$ python -q
>>> import numpy as np
>>> np.set_printoptions(precision=2, suppress=True, linewidth=100)
>>> tidy = lambda a: np.round(a, 2) + 0
>>> A = np.loadtxt("mat.csv", delimiter=",")
>>> A
array([[  9.,   2.,   4., -10.],
       [  2.,   6.,   2.,  -5.],
       [  4.,   2.,   9., -10.],
       [-10.,  -5., -10.,  30.]])
>>> t3 = np.stack([A, -1 * A, A[::-1]])
>>> np.einsum("bij,cij->bc", t3, t3)
array([[ 1596., -1596.,  -704.],
       [-1596.,  1596.,   704.],
       [ -704.,   704.,  1596.]])
>>> t3.shape
(3, 4, 4)
>>> tidy(np.linalg.norm(t3, axis=(1, 2)))
array([39.95, 39.95, 39.95])
>>> t3.sum(axis=0)
array([[-10.,  -5., -10.,  30.],
       [  4.,   2.,   9., -10.],
       [  2.,   6.,   2.,  -5.],
       [  9.,   2.,   4., -10.]])
>>> (t3 @ A.T).shape
(3, 4, 4)
>>> B = A[0, 0] * A[1:] - np.outer(A[1:, 0], A[0])
>>> B
array([[  0.,  50.,  10., -25.],
       [  0.,  10.,  65., -50.],
       [  0., -25., -50., 170.]])
>>> tidy(A[:, 0] / A[0, 0])
array([ 1.  ,  0.22,  0.44, -1.11])
>>> x0 = np.ones(4)
>>> for _ in range(7):
...     x0 = A @ x0
...     x0 /= np.linalg.norm(x0)
...     print(round(x0 @ A @ x0, 2))
... 
5.0
5.0
5.0
5.0
5.0
5.0
5.0
>>> x0
array([0.5, 0.5, 0.5, 0.5])
>>> M = np.array([[-1.0, 1.0, 1.0], [1.0, -1.0, 1.0], [1.0, 1.0, -1.0]])
>>> M
array([[-1.,  1.,  1.],
       [ 1., -1.,  1.],
       [ 1.,  1., -1.]])
>>> M @ np.ones(3)
array([1., 1., 1.])
>>> np.sort(np.abs(np.fft.fft(M[0]))), tidy(np.sort(np.linalg.svd(M, compute_uv=False)))
(array([1., 2., 2.]), array([1., 2., 2.]))
>>> M @ (-1.0) ** np.arange(3)
array([-1.,  3., -1.])
>>> Uu, sig, Vh = np.linalg.svd(M, full_matrices=False)
>>> Uu.shape, sig.shape, Vh.shape
((3, 3), (3,), (3, 3))
>>> tidy(Uu.T @ M @ Vh.T)
array([[2., 0., 0.],
       [0., 2., 0.],
       [0., 0., 1.]])
>>> tidy(Uu.T @ Uu)
array([[1., 0., 0.],
       [0., 1., 0.],
       [0., 0., 1.]])
>>> tidy(Vh @ Vh.T)
array([[1., 0., 0.],
       [0., 1., 0.],
       [0., 0., 1.]])
>>> r0 = np.array([-5, -1, -3])
>>> np.polyval(r0, M[2])
array([-9., -9., -7.])
>>> np.convolve(M[2], r0)
array([-5., -6.,  1., -2.,  3.])
>>> x0 = np.array([-1, 2, 0])
>>> h = np.maximum(M @ x0, 0)
>>> h
array([3., 0., 1.])
>>> M * (h > 1e-9)[:, None]
array([[-1.,  1.,  1.],
       [ 0., -0.,  0.],
       [ 1.,  1., -1.]])
>>> tidy(np.linalg.matrix_power(M, 2))
array([[ 3., -1., -1.],
       [-1.,  3., -1.],
       [-1., -1.,  3.]])
>>> tidy(np.linalg.det(M))
np.float64(4.0)
>>> (M + M.T) / 2
array([[-1.,  1.,  1.],
       [ 1., -1.,  1.],
       [ 1.,  1., -1.]])
>>> np.allclose(M @ M.T, M.T @ M)
True
>>> feats = np.array([[-1, 2, 1, 0, 1],
...     [0, 2, 1, 0, 0],
...     [-2, 2, 2, 0, 2],
...     [-2, 2, 1, 0, 2]])
>>> tidy(np.trace(np.linalg.pinv(feats) @ feats))
np.float64(3.0)
>>> np.unique(feats.round(6), axis=0).shape
(4, 5)
>>> O, V = np.linalg.qr(A[:, :1])[0], np.linalg.qr(A[:, 1:])[0]
>>> sig = np.linalg.svd(O.T @ V, compute_uv=False)
>>> tidy(np.degrees(np.arccos(sig.clip(0, 1))))
array([22.03])
>>> W0 = np.load("case5.npy")
>>> W0
array([[ 7,  6,  0,  0],
       [ 0,  0,  0,  3],
       [-7,  0,  0,  0],
       [-9,  1,  0, -2]])
>>> np.unique(W0.round(6), axis=0).shape
(4, 4)
>>> np.abs(np.diag(np.linalg.qr(W0)[1])) > 1e-9
array([ True,  True, False,  True])
>>> (W0 - W0.T) / 2
array([[ 0. ,  3. ,  3.5,  4.5],
       [-3. ,  0. ,  0. ,  1. ],
       [-3.5,  0. ,  0. ,  0. ],
       [-4.5, -1. ,  0. ,  0. ]])
>>> tidy(np.sort(np.abs(np.linalg.eigvals(W0))))
array([0.  , 5.16, 5.95, 5.95])
>>> np.linalg.cond(W0) > 100
np.True_
>>> tidy(np.linalg.norm(W0, 2) / np.linalg.norm(W0))
np.float64(0.91)
>>> Uu, sig, Vh = np.linalg.svd(W0)
>>> V = Vh[:(sig > 1e-8).sum()]
>>> rng = np.random.default_rng(685704)
>>> x0 = W0[3] + 4 * W0[1] + rng.integers(2) * np.eye(4)[1]
>>> x0
array([-9.,  2.,  0., 10.])
>>> tidy(np.linalg.norm(x0 - V.T @ V @ x0))
np.float64(0.0)
>>> r0, g = W0[3], W0[0]
>>> r0 @ g
np.int64(-57)
>>> pr = (r0 @ g) / (r0 @ r0) * r0
>>> tidy(pr)
array([ 5.97, -0.66,  0.  ,  1.33])
>>> tidy((g - pr) @ r0)
np.float64(0.0)
>>> np.outer(r0, g)
array([[-63, -54,   0,   0],
       [  7,   6,   0,   0],
       [  0,   0,   0,   0],
       [-14, -12,   0,   0]])
>>> tidy(np.linalg.norm(r0 + g) ** 2 + np.linalg.norm(r0 - g) ** 2)
np.float64(342.0)
>>> arr = np.load("run4.npy")
>>> arr
array([[ 0,  1, -3,  2,  2],
       [ 3,  2,  2, -1,  3],
       [ 2,  1,  0, -1,  0],
       [ 1, -3,  3,  2,  0],
       [ 6,  5,  1,  0,  8]])
>>> x0 = np.array([-6, -9, 3, 4, 2])
>>> arr @ x0
array([ -6, -28, -25,  38, -62])
>>> arr * x0
array([[  0,  -9,  -9,   8,   4],
       [-18, -18,   6,  -4,   6],
       [-12,  -9,   0,  -4,   0],
       [ -6,  27,   9,   8,   0],
       [-36, -45,   3,   0,  16]])
>>> np.linalg.norm(arr @ x0) <= np.linalg.norm(arr, 2) * np.linalg.norm(x0) + 1e-9
np.True_
>>> arr @ np.ones(5)
array([ 2.,  9.,  2.,  3., 20.])
>>> arr @ np.eye(5)[1]
array([ 1.,  2.,  1., -3.,  5.])
